$ ipython --no-banner

In [1]: import numpy as np

In [2]: np.set_printoptions(precision=4, suppress=True, linewidth=200, floatmode="fixed")

In [3]: A2 = np.array([[-3, -2], [0, 2]])

In [4]: arr = np.block([[np.zeros((2, 2)), A2], [A2.T, np.zeros((2, 2))]])

In [5]: print(arr)
[[ 0.0000  0.0000 -3.0000 -2.0000]
 [ 0.0000  0.0000  0.0000  2.0000]
 [-3.0000  0.0000  0.0000  0.0000]
 [-2.0000  2.0000  0.0000  0.0000]]

In [6]: evals, V = np.linalg.eigh(arr)

In [7]: print(np.linalg.eigvalsh(arr @ arr))
[ 2.4792  2.4792 14.5208 14.5208]

In [8]: print(np.round(V.T @ arr @ V, 4) + 0)
[[-3.8106  0.0000  0.0000  0.0000]
 [ 0.0000 -1.5745  0.0000  0.0000]
 [ 0.0000  0.0000  1.5745  0.0000]
 [ 0.0000  0.0000  0.0000  3.8106]]

In [9]: print(np.round(V @ np.diag(evals) @ V.T, 4) + 0)
[[ 0.0000  0.0000 -3.0000 -2.0000]
 [ 0.0000  0.0000  0.0000  2.0000]
 [-3.0000  0.0000  0.0000  0.0000]
 [-2.0000  2.0000  0.0000  0.0000]]

In [10]: print(np.unique(evals.round(6) + 0, return_counts=True)[1])
[1 1 1 1]

In [11]: print(np.linalg.eigvalsh(arr + 4 * np.eye(4)))
[0.1894 2.4255 5.5745 7.8106]

In [12]: print(np.linalg.svd(arr, compute_uv=False))
[3.8106 3.8106 1.5745 1.5745]

In [13]: F = np.array([[0, 3, 0, 0], [0, 0, 3, 0], [0, 0, 0, 2], [0, 0, 0, 0]])

In [14]: print(np.prod(np.diag(F)), round(float(np.linalg.det(F)), 4))
0 0.0

In [15]: print(np.linalg.matrix_rank(F - F[0, 0] * np.eye(4)))
3

In [16]: print(np.linalg.matrix_power(F - np.diag(np.diag(F)), 4))
[[0 0 0 0]
 [0 0 0 0]
 [0 0 0 0]
 [0 0 0 0]]

In [17]: print([round(float(x), 4) for x in np.linalg.svd(F, compute_uv=False)[:3]])
[3.0, 3.0, 2.0]

In [18]: print(np.linalg.matrix_rank(F, rtol=0.1))
3

In [19]: print(round(np.linalg.norm(F, 2) / np.linalg.norm(F), 4))
0.6396

In [20]: print(np.argsort(-np.linalg.norm(F, axis=0).round(6), kind="stable")[:3])
[1 2 3]

In [21]: A2 = np.array([[-1, 0, -2], [2, 2, 0], [1, 2, -1], [1, -1, 1]])

In [22]: print(np.linalg.matrix_rank(F @ A2))
3

In [23]: print(A2.T @ F.T)
[[ 6  3  2  0]
 [ 6  6 -2  0]
 [ 0 -3  2  0]]

In [24]: print(F @ A2)
[[ 6  6  0]
 [ 3  6 -3]
 [ 2 -2  2]
 [ 0  0  0]]

In [25]: print(np.linalg.matrix_rank(np.vstack([F, A2.T])))
4

In [26]: print(np.vstack([F, A2.T]).shape)
(7, 4)
